% ipython --no-banner

In [1]: import numpy as np

In [2]: np.set_printoptions(suppress=True, linewidth=160)

In [3]: K = np.array([[-3, -3, 2], [2, -4, -2], [-1, 4, 3], [5, 1, 0]])

In [4]: print(K)
[[-3 -3  2]
 [ 2 -4 -2]
 [-1  4  3]
 [ 5  1  0]]

In [5]: vec = np.array([1, 0, 3])

In [6]: rhs = K @ vec

In [7]: print(np.round(np.linalg.pinv(K) @ K, 3) + 0)
[[1. 0. 0.]
 [0. 1. 0.]
 [0. 0. 1.]]

In [8]: print(np.round(np.linalg.solve(K.T @ K, K.T @ rhs), 3) + 0)
[1. 0. 3.]

In [9]: rng = np.random.default_rng(5921)

In [10]: rhs = rhs + 0.05 * rng.normal(size=4)

In [11]: print(rhs.round(3))
[ 3.013 -4.015  7.932  4.987]

In [12]: b, *_ = np.linalg.lstsq(K, rhs)

In [13]: print(np.round(np.linalg.norm(rhs - K @ b), 3))
0.051

In [14]: print(np.round(K.T @ (rhs - K @ b), 3) + 0)
[0. 0. 0.]

In [15]: mat = np.load("data.npy")

In [16]: print(mat)
[[ 1 -1 -1  1 -1  1  1 -1]
 [ 1  1  1  1 -1 -1 -1 -1]
 [ 1  1 -1 -1  1  1 -1 -1]]

In [17]: out = mat / np.sqrt((mat ** 2).mean(axis=1, keepdims=True))

In [18]: print(np.round(np.linalg.norm(out, axis=1), 3))
[2.828 2.828 2.828]

In [19]: print(np.linalg.matrix_rank(out) == np.linalg.matrix_rank(mat))
True

In [20]: print(np.linalg.matrix_rank(mat - mat.mean(axis=1, keepdims=True)))
3

In [21]: print(mat - mat.mean(axis=1, keepdims=True))
[[ 1. -1. -1.  1. -1.  1.  1. -1.]
 [ 1.  1.  1.  1. -1. -1. -1. -1.]
 [ 1.  1. -1. -1.  1.  1. -1. -1.]]

In [22]: print(out[1])
[ 1.  1.  1.  1. -1. -1. -1. -1.]

In [23]: W0 = np.loadtxt("x.csv", delimiter=",")

In [24]: print(W0)
[[1. 0. 0.]
 [5. 1. 0.]
 [3. 1. 1.]]

In [25]: def softmax(z):
    ...:     e = np.exp(z - z.max(axis=-1, keepdims=True))
    ...:     return e / e.sum(axis=-1, keepdims=True)
    ...: 

In [26]: print(np.round(softmax(W0).sum(axis=1), 3))
[1. 1. 1.]

In [27]: print(np.round(softmax(W0[2] + -1), 3))
[0.787 0.107 0.107]

In [28]: scores = W0 @ W0.T / np.sqrt(3)

In [29]: print(np.round(softmax(scores), 3) + 0)
[[0.07  0.707 0.223]
 [0.    0.997 0.003]
 [0.001 0.947 0.053]]

In [30]: print(softmax(scores).round(6).argmax(axis=1))
[1 1 1]

In [31]: r0 = np.array([-3, 0, -2])

In [32]: X = 4 * np.eye(3) + np.outer(r0, r0)

In [33]: print(X)
[[13.  0.  6.]
 [ 0.  4.  0.]
 [ 6.  0.  8.]]

In [34]: vec = np.ones(3)

In [35]: for _ in range(6):
    ...:     vec = X @ vec
    ...:     vec /= np.linalg.norm(vec)
    ...:     print(round(vec @ X @ vec, 3))
    ...: 
16.609
16.978
16.999
17.0
17.0
17.0

In [36]: print(np.round(np.linalg.eigvalsh(X)[-1], 3))
17.0

In [37]: vec = np.array([2, 0, 0])

In [38]: print(np.einsum("ij,j->i", X, vec))
[26.  0. 12.]

In [39]: print(np.linalg.norm(X @ vec) <= np.linalg.norm(X, 2) * np.linalg.norm(vec) + 1e-9)
True

In [40]: print((X @ vec).argmax())
0

In [41]: print(X @ (2 * vec))
[52.  0. 24.]

In [42]: print(X @ vec)
[26.  0. 12.]

In [43]: print(X @ np.ones(3))
[19.  4. 14.]

In [44]: print(X * vec)
[[26.  0.  0.]
 [ 0.  0.  0.]
 [12.  0.  0.]]

In [45]: evals, V = np.linalg.eigh(X)

In [46]: print(np.round(np.linalg.eigvalsh(X @ X), 3))
[ 16.  16. 289.]

In [47]: print(np.round(V.T @ X @ V, 3) + 0)
[[ 4.  0.  0.]
 [ 0.  4.  0.]
 [ 0.  0. 17.]]

In [48]: print(np.round(softmax(X).sum(axis=1), 3))
[1. 1. 1.]

In [49]: print(np.round(softmax(10 * X[0]), 3) + 0)
[1. 0. 0.]

In [50]: print(np.round(softmax(X[0]), 3) + 0)
[0.999 0.    0.001]

In [51]: print(np.round(softmax(X[0] + -2), 3) + 0)
[0.999 0.    0.001]

In [52]: scores = X @ X.T / np.sqrt(3)

In [53]: print(np.round(softmax(scores + np.triu(np.full(scores.shape, -np.inf), 1)), 3) + 0)
[[1. 0. 0.]
 [0. 1. 0.]
 [1. 0. 0.]]

In [54]: print(softmax(scores).round(6).argmax(axis=1))
[0 1 0]

In [55]: print(np.round(softmax(scores)[0] @ X, 3) + 0)
[13.  0.  6.]

In [56]: evals, V = np.linalg.eig(X)

In [57]: print(np.round(X @ V[:, 0] - evals[0] * V[:, 0], 3) + 0)
[0. 0. 0.]

In [58]: print(np.round(np.sort(np.linalg.eigvals(X.T)), 3))
[ 4.  4. 17.]

In [59]: print(np.round(np.sort(np.linalg.eigvals(X @ X)), 3))
[ 16.  16. 289.]

In [60]: print(np.prod(evals))
272.0

In [61]: print(np.round(np.sort(np.linalg.eigvals(np.linalg.inv(X))), 3))
[0.059 0.25  0.25 ]

In [62]: M = np.load("layer9.npy")

In [63]: print(M)
[[ 0  1  2  1  2]
 [-1  0 -4 -1  2]
 [-2  4  0  1  0]
 [-1  1 -1  0  1]
 [-2 -2  0 -1  0]]

In [64]: print(np.linalg.cond(M) > 100)
True

In [65]: print(np.linalg.matrix_rank(M, rtol=0.1))
4

In [66]: print([round(float(x), 3) for x in np.linalg.svd(M, compute_uv=False)[:3]])
[5.139, 5.139, 2.567]

In [67]: print(np.argsort(-np.linalg.norm(M, axis=0).round(6), kind="stable")[:3])
[1 2 0]

In [68]: r = np.linalg.matrix_rank(M)

In [69]: print(r)
4

In [70]: ns = np.linalg.svd(M)[2][r:].T

In [71]: print([int(np.linalg.matrix_rank(M[:, :j + 1])) for j in range(5)])
[1, 2, 3, 4, 4]

In [72]: print(np.round(ns[:, 0] / ns[np.abs(ns[:, 0]).round(6).argmax(), 0], 3))
[-0.167 -0.333 -0.25   1.    -0.083]

In [73]: print([int(np.linalg.matrix_rank(np.delete(M, i, axis=0))) for i in range(5)])
[4, 4, 4, 4, 4]

In [74]: print(np.round(M @ ns, 3) + 0)
[[0.]
 [0.]
 [0.]
 [0.]
 [0.]]

In [75]: w1 = np.array([[2, 0, 2, 2, 1],
    ...:     [0, 1, 2, 1, 1],
    ...:     [2, 2, 1, 1, 0],
    ...:     [1, 0, 0, 1, 0],
    ...:     [1, 2, 2, 0, 1]])

In [76]: b = np.array([0, 0, 3, 1, 2])

In [77]: H = np.maximum(M @ w1 + b, 0)

In [78]: print((H > 0).astype(int))
[[1 1 1 1 1]
 [0 0 1 0 1]
 [0 1 1 1 1]
 [0 1 1 0 1]
 [0 0 0 0 0]]

In [79]: print(np.linalg.matrix_rank(H))
4

In [80]: basis = np.array([[-2, -1, 2], [1, -2, -2], [1, 2, 0], [-1, 0, 1], [1, 2, 2]])

In [81]: print(H @ basis)
[[ 6  7 11]
 [ 4  8  6]
 [13 14  2]
 [ 8 12  4]
 [ 0  0  0]]

In [82]: print(w1 @ basis)
[[-3  4  8]
 [ 3  4  1]
 [-2 -4  1]
 [-3 -1  3]
 [ 3  1  0]]

In [83]: P = np.triu(np.array([[1, 3, -2, -3, 3],
    ...:     [-3, -3, -2, -1, 2],
    ...:     [-2, 3, -1, 1, 1],
    ...:     [3, 1, -3, 3, -3],
    ...:     [-1, 0, 2, -3, -1]]), 1) + np.eye(5)

In [84]: out = P @ M @ np.linalg.inv(P)

In [85]: print(np.linalg.matrix_rank(out))
4

In [86]: print(np.trace(out), np.trace(M))
0.0 0

In [87]: th = np.radians(135)

In [88]: R = np.eye(5)

In [89]: R[3, 3] = R[2, 2] = np.cos(th)

In [90]: R[3, 2], R[2, 3] = -np.sin(th), np.sin(th)

In [91]: print(R.round(3))
[[ 1.     0.     0.     0.     0.   ]
 [ 0.     1.     0.     0.     0.   ]
 [ 0.     0.    -0.707  0.707  0.   ]
 [ 0.     0.    -0.707 -0.707  0.   ]
 [ 0.     0.     0.     0.     1.   ]]

In [92]: out = M @ R.T

In [93]: print(np.round(np.linalg.svd(M, compute_uv=False), 3) + 0, np.round(np.linalg.svd(out, compute_uv=False), 3) + 0)
[5.139 5.139 2.567 2.567 0.   ] [5.139 5.139 2.567 2.567 0.   ]

In [94]: print(np.allclose(M @ M.T, out @ out.T))
True

In [95]: print(out.round(3))
[[ 0.     1.    -0.707 -2.121  2.   ]
 [-1.     0.     2.121  3.536  2.   ]
 [-2.     4.     0.707 -0.707  0.   ]
 [-1.     1.     0.707  0.707  1.   ]
 [-2.    -2.    -0.707  0.707  0.   ]]

In [96]: print(np.allclose(np.linalg.norm(M, axis=1), np.linalg.norm(out, axis=1)))
True

In [97]: m1 = np.load("w.npy")

In [98]: print(m1)
[[ 12  10   6   5]
 [ 16 -14   8  -7]
 [ 12  10  -6  -5]
 [ 16 -14  -8   7]]

In [99]: print(np.kron(np.eye(2, dtype=int), m1))
[[ 12  10   6   5   0   0   0   0]
 [ 16 -14   8  -7   0   0   0   0]
 [ 12  10  -6  -5   0   0   0   0]
 [ 16 -14  -8   7   0   0   0   0]
 [  0   0   0   0  12  10   6   5]
 [  0   0   0   0  16 -14   8  -7]
 [  0   0   0   0  12  10  -6  -5]
 [  0   0   0   0  16 -14  -8   7]]

In [100]: print(np.round(np.linalg.det(m1.T), 3))
107584.0

In [101]: print(np.round(np.linalg.eigvals(m1), 3))
[-24.512 -13.381  21.95   14.943]

In [102]: out = np.linalg.inv(m1)

In [103]: print(np.round(m1 @ out, 3) + 0)
[[1. 0. 0. 0.]
 [0. 1. 0. 0.]
 [0. 0. 1. 0.]
 [0. 0. 0. 1.]]

In [104]: print(np.round(np.linalg.slogdet(m1)[0], 3))
1.0

In [105]: print(np.allclose(out, m1.T))
False

In [106]: idx = rng.permutation(4)

In [107]: print(idx)
[3 2 0 1]

In [108]: out = m1[idx][:, idx]

In [109]: print(np.round(np.linalg.det(out), 3), round(float(np.linalg.det(m1[idx])), 3))
107584.0 -107584.0

In [110]: idx = rng.permutation(3)

In [111]: print(idx)
[2 1 0]

In [112]: out = W0[idx][:, idx]

In [113]: print(out)
[[1. 1. 3.]
 [0. 1. 5.]
 [0. 0. 1.]]

In [114]: print(np.diag(out))
[1. 1. 1.]

In [115]: print(np.round(np.linalg.det(out), 3), round(np.linalg.det(W0[idx]), 3))
1.0 -1.0

In [116]: J = np.load("dump.npy")

In [117]: print(J)
[[9 6]
 [6 4]]

In [118]: # rows and columns are dependent

In [119]: out = J / np.sqrt((J ** 2).mean(axis=1, keepdims=True))

In [120]: print(np.round(np.linalg.norm(out, axis=1), 3))
[1.414 1.414]

In [121]: print(np.linalg.matrix_rank(out) == np.linalg.matrix_rank(J))
True
